In [1]: import numpy as np

In [2]: from numpy import linalg as LA

In [3]: np.set_printoptions(precision=3, suppress=True, linewidth=160)

In [4]: basis = np.array([[2, 2, 0, 2, 2, 0], [0, 0, 0, 1, 1, 2]])

In [5]: W0 = np.repeat(basis, 12 // 2, axis=0)

In [6]: rng = np.random.default_rng(26)

In [7]: W0 = W0 + 0.3 * rng.normal(size=W0.shape)

In [8]: W0
Out[8]: 
array([[ 1.422,  1.094,  0.346,  2.469,  2.399, -0.129],
       [ 1.978,  1.913,  0.41 ,  2.262,  2.018,  0.212],
       [ 2.408,  2.112, -0.326,  1.978,  1.872, -0.478],
       [ 1.386,  2.045, -0.314,  2.124,  1.76 ,  0.241],
       [ 2.266,  2.115, -0.36 ,  1.388,  2.643, -0.016],
       [ 2.615,  1.929, -0.354,  2.001,  1.63 ,  0.014],
       [ 0.494,  0.27 ,  0.93 ,  1.111,  1.104,  1.729],
       [-0.279,  0.083, -0.266,  0.906,  0.909,  1.653],
       [ 0.702, -0.582,  0.047,  1.3  ,  1.341,  1.876],
       [-0.31 ,  0.743,  0.667,  1.054,  1.015,  2.04 ],
       [-0.334, -0.005,  0.342,  1.235,  0.719,  2.245],
       [-0.246, -0.492,  0.118,  1.206,  1.459,  1.748]])

In [9]: dist = LA.norm(W0[:, None] - W0[None], axis=-1)

In [10]: (dist + 1e9 * np.eye(12)).round(6).argmin(axis=1)
Out[10]: array([ 1,  3,  5,  1,  2,  2,  9, 10, 11, 10,  9,  7])

In [11]: def softmax(z):
    ...:     e = np.exp(z - z.max(axis=-1, keepdims=True))
    ...:     return e / e.sum(axis=-1, keepdims=True)
    ...: 

In [12]: print(np.round(softmax(10 * W0[3]), 3) + 0)
[0.    0.305 0.    0.677 0.018 0.   ]

In [13]: print(softmax(W0[3] + -2))
[0.143 0.277 0.026 0.3   0.208 0.046]

In [14]: scores = W0 @ W0.T / np.sqrt(6)

In [15]: softmax(scores)[3] @ W0
Out[15]: array([ 2.071,  1.894, -0.119,  1.968,  2.04 , -0.009])

In [16]: F = np.array([[2, 0, 3, -2],
    ...:     [-3, 1, -1, 0],
    ...:     [3, 3, -2, 1],
    ...:     [3, 3, 3, 2],
    ...:     [-1, 0, 2, -1]])

In [17]: F
Out[17]: 
array([[ 2,  0,  3, -2],
       [-3,  1, -1,  0],
       [ 3,  3, -2,  1],
       [ 3,  3,  3,  2],
       [-1,  0,  2, -1]])

In [18]: A2 = F / np.sqrt((F ** 2).mean(axis=1, keepdims=True))

In [19]: LA.norm(A2, axis=1)
Out[19]: array([2., 2., 2., 2., 2.])

In [20]: A2[1]
Out[20]: array([-1.809,  0.603, -0.603,  0.   ])

In [21]: x = np.array([-1, 0, -1, 1])

In [22]: rhs = F @ x

In [23]: rhs
Out[23]: array([-7,  4,  0, -4, -2])

In [24]: rhs = rhs + 0.3 * rng.normal(size=5)

In [25]: print(rhs)
[-6.668  4.176  0.086 -4.122 -2.069]

In [26]: beta, *_ = LA.lstsq(F, rhs)

In [27]: np.round(F.T @ (rhs - F @ beta), 3) + 0
Out[27]: array([0., 0., 0., 0.])

In [28]: [round(float(LA.norm(LA.solve(F.T @ F + lam * np.eye(4), F.T @ rhs))), 2) for lam in (0, 1, 10, 100)]
Out[28]: [1.66, 1.58, 1.19, 0.4]
